% python3 -q
>>> import numpy as np
>>> np.set_printoptions(suppress=True, linewidth=140)
>>> X = np.loadtxt("run18.csv", delimiter=",")
>>> print(X)
[[1.    0.7   0.49  0.343 0.24  0.168 0.118 0.082 0.058 0.04  0.028 0.02 ]
 [0.7   1.    0.7   0.49  0.343 0.24  0.168 0.118 0.082 0.058 0.04  0.028]
 [0.49  0.7   1.    0.7   0.49  0.343 0.24  0.168 0.118 0.082 0.058 0.04 ]
 [0.343 0.49  0.7   1.    0.7   0.49  0.343 0.24  0.168 0.118 0.082 0.058]
 [0.24  0.343 0.49  0.7   1.    0.7   0.49  0.343 0.24  0.168 0.118 0.082]
 [0.168 0.24  0.343 0.49  0.7   1.    0.7   0.49  0.343 0.24  0.168 0.118]
 [0.118 0.168 0.24  0.343 0.49  0.7   1.    0.7   0.49  0.343 0.24  0.168]
 [0.082 0.118 0.168 0.24  0.343 0.49  0.7   1.    0.7   0.49  0.343 0.24 ]
 [0.058 0.082 0.118 0.168 0.24  0.343 0.49  0.7   1.    0.7   0.49  0.343]
 [0.04  0.058 0.082 0.118 0.168 0.24  0.343 0.49  0.7   1.    0.7   0.49 ]
 [0.028 0.04  0.058 0.082 0.118 0.168 0.24  0.343 0.49  0.7   1.    0.7  ]
 [0.02  0.028 0.04  0.058 0.082 0.118 0.168 0.24  0.343 0.49  0.7   1.   ]]
>>> # equal to its transpose
>>> x0 = np.array([3, -3, -2, 1, -1, 2, -1, 1, 2, 1, 3, 0])
>>> y = X @ x0
>>> print(y.round(3))
[ 0.563 -1.381 -1.314  0.036  0.666  2.108  2.366  3.652  4.686  4.859  4.931  3.456]
>>> print(np.round(np.linalg.solve(X, X[:, 11]), 3) + 0)
[0. 0. 0. 0. 0. 0. 0. 0. 0. 0. 0. 1.]
>>> print(np.round(np.linalg.solve(X, 2 * y), 3) + 0)
[ 6. -6. -4.  2. -2.  4. -2.  2.  4.  2.  6.  0.]
>>> print(np.round(np.linalg.solve(X, y), 3) + 0)
[ 3. -3. -2.  1. -1.  2. -1.  1.  2.  1.  3.  0.]
>>> x0 = np.ones(12)
>>> for _ in range(3):
...     x0 = X @ x0
...     x0 /= np.linalg.norm(x0)
...     print(round(x0 @ X @ x0, 3))
... 
4.495
4.505
4.506
>>> print(np.round(np.linalg.eigvalsh(X)[-1], 3))
4.506
>>> print(x0.round(3))
[0.19  0.24  0.281 0.312 0.334 0.344 0.344 0.334 0.312 0.281 0.24  0.19 ]
>>> K = np.loadtxt("out10.csv", delimiter=",")
>>> print(K)
[[-1.8   -0.8   -0.3    0.     0.009 -0.3  ]
 [ 1.1   -1.    -0.4    0.1   -0.295 -2.9  ]
 [ 0.1    0.8    0.2   -0.5    1.514 -0.6  ]
 [ 0.9    1.     0.4   -0.1    0.325  0.7  ]
 [-0.5   -1.4    1.3   -0.1    0.323 -0.1  ]
 [-0.8   -2.2    0.7    0.    -0.034  1.1  ]
 [ 0.4   -1.3   -0.1   -1.4    4.174  0.6  ]
 [-0.3    1.1    0.7    0.3   -0.879 -0.3  ]
 [-1.5   -1.2   -1.6   -0.7    2.095  0.2  ]
 [ 0.3    1.     2.     1.1   -3.275  2.6  ]
 [ 0.7    0.3    0.5    0.4   -1.19   0.9  ]
 [ 0.6    0.7    0.2    1.7   -5.14   0.2  ]
 [-1.2    0.3    0.    -1.1    3.292  0.1  ]
 [-0.5   -1.1    1.4    1.1   -3.289  0.1  ]
 [-0.9    0.2    0.6   -1.9    5.744 -0.5  ]
 [-1.1    1.2   -0.9   -0.6    1.792 -0.1  ]
 [-0.5    0.8    0.5   -0.7    2.075 -0.8  ]
 [ 1.9    1.7   -0.6   -0.4    1.196  0.3  ]
 [-1.1    0.2   -2.    -1.8    5.404  1.5  ]
 [ 0.2    2.8   -1.1    0.8   -2.428 -0.8  ]
 [ 0.9    0.7   -0.3   -0.1    0.313  0.7  ]
 [-0.6   -1.3   -1.4    0.2   -0.626 -0.1  ]
 [ 1.    -0.9   -0.8    1.1   -3.29   1.3  ]
 [ 0.4    0.9   -1.6   -0.4    1.224 -1.   ]
 [ 0.1   -1.1    0.8    0.5   -1.524 -0.1  ]
 [ 0.3    0.1    0.4    0.8   -2.424 -0.7  ]
 [ 0.     0.6   -0.2    1.2   -3.57  -0.2  ]
 [-0.5    0.7   -1.2   -0.2    0.59   0.8  ]
 [ 0.    -0.5   -1.8   -1.3    3.922 -0.1  ]
 [ 0.5    1.    -0.8   -0.5    1.48   0.   ]
 [-0.9    0.7   -0.9    0.9   -2.711 -2.   ]
 [-1.2   -0.8    1.1    0.1   -0.336  1.7  ]
 [-1.7    0.4   -1.6    1.4   -4.194  1.7  ]
 [-0.9   -0.6    0.4    0.7   -2.151 -1.1  ]
 [ 0.5    1.    -0.7   -1.2    3.571  0.8  ]
 [-0.6    0.8    0.5    0.     0.044 -0.5  ]
 [-2.4    1.1   -0.8    0.3   -0.894 -0.3  ]
 [-0.9    0.4   -0.3   -0.6    1.808 -0.2  ]
 [ 2.     0.8   -0.2   -0.3    0.897 -1.6  ]
 [ 1.6    1.2    0.2   -1.     3.02   0.6  ]
 [ 0.3   -0.1   -1.2   -1.6    4.795 -1.3  ]
 [ 0.     2.     0.4   -1.2    3.563  1.   ]
 [ 0.6    2.2   -0.3   -0.5    1.475 -0.2  ]]
>>> Uu, sigma, vt = np.linalg.svd(K)
>>> print(sigma.round(3))
[18.613  7.743  6.796  6.492  5.02   0.048]
>>> Y = Uu[:, :5] @ np.diag(sigma[:5]) @ vt[:5]
>>> print(np.linalg.matrix_rank(Y))
5
>>> print(round(float(np.abs(K - Y).max()), 3))
0.015
>>> print(round(np.linalg.norm(K - Y, 2), 3), round(float(sigma[5]), 3))
0.048 0.048
>>> rng = np.random.default_rng(34)
>>> labels = rng.permutation(6)
>>> Y = K[:, labels] * rng.choice([-1, 1], 6)
>>> print(Y)
[[ 0.3   -1.8    0.8    0.3   -0.     0.009]
 [ 0.4    1.1    1.     2.9   -0.1   -0.295]
 [-0.2    0.1   -0.8    0.6    0.5    1.514]
 [-0.4    0.9   -1.    -0.7    0.1    0.325]
 [-1.3   -0.5    1.4    0.1    0.1    0.323]
 [-0.7   -0.8    2.2   -1.1   -0.    -0.034]
 [ 0.1    0.4    1.3   -0.6    1.4    4.174]
 [-0.7   -0.3   -1.1    0.3   -0.3   -0.879]
 [ 1.6   -1.5    1.2   -0.2    0.7    2.095]
 [-2.     0.3   -1.    -2.6   -1.1   -3.275]
 [-0.5    0.7   -0.3   -0.9   -0.4   -1.19 ]
 [-0.2    0.6   -0.7   -0.2   -1.7   -5.14 ]
 [-0.    -1.2   -0.3   -0.1    1.1    3.292]
 [-1.4   -0.5    1.1   -0.1   -1.1   -3.289]
 [-0.6   -0.9   -0.2    0.5    1.9    5.744]
 [ 0.9   -1.1   -1.2    0.1    0.6    1.792]
 [-0.5   -0.5   -0.8    0.8    0.7    2.075]
 [ 0.6    1.9   -1.7   -0.3    0.4    1.196]
 [ 2.    -1.1   -0.2   -1.5    1.8    5.404]
 [ 1.1    0.2   -2.8    0.8   -0.8   -2.428]
 [ 0.3    0.9   -0.7   -0.7    0.1    0.313]
 [ 1.4   -0.6    1.3    0.1   -0.2   -0.626]
 [ 0.8    1.     0.9   -1.3   -1.1   -3.29 ]
 [ 1.6    0.4   -0.9    1.     0.4    1.224]
 [-0.8    0.1    1.1    0.1   -0.5   -1.524]
 [-0.4    0.3   -0.1    0.7   -0.8   -2.424]
 [ 0.2    0.    -0.6    0.2   -1.2   -3.57 ]
 [ 1.2   -0.5   -0.7   -0.8    0.2    0.59 ]
 [ 1.8    0.     0.5    0.1    1.3    3.922]
 [ 0.8    0.5   -1.    -0.     0.5    1.48 ]
 [ 0.9   -0.9   -0.7    2.    -0.9   -2.711]
 [-1.1   -1.2    0.8   -1.7   -0.1   -0.336]
 [ 1.6   -1.7   -0.4   -1.7   -1.4   -4.194]
 [-0.4   -0.9    0.6    1.1   -0.7   -2.151]
 [ 0.7    0.5   -1.    -0.8    1.2    3.571]
 [-0.5   -0.6   -0.8    0.5   -0.     0.044]
 [ 0.8   -2.4   -1.1    0.3   -0.3   -0.894]
 [ 0.3   -0.9   -0.4    0.2    0.6    1.808]
 [ 0.2    2.    -0.8    1.6    0.3    0.897]
 [-0.2    1.6   -1.2   -0.6    1.     3.02 ]
 [ 1.2    0.3    0.1    1.3    1.6    4.795]
 [-0.4    0.    -2.    -1.     1.2    3.563]
 [ 0.3    0.6   -2.2    0.2    0.5    1.475]]
>>> Uu, _, vt = np.linalg.svd(K.T @ Y)
>>> print(np.round(np.linalg.lstsq(K, Y)[0], 3) + 0)
[[ 0.  1.  0.  0.  0.  0.]
 [ 0.  0. -1.  0.  0.  0.]
 [-1.  0.  0.  0.  0.  0.]
 [ 0.  0.  0.  0. -1.  0.]
 [ 0.  0.  0.  0.  0.  1.]
 [ 0.  0.  0. -1.  0.  0.]]
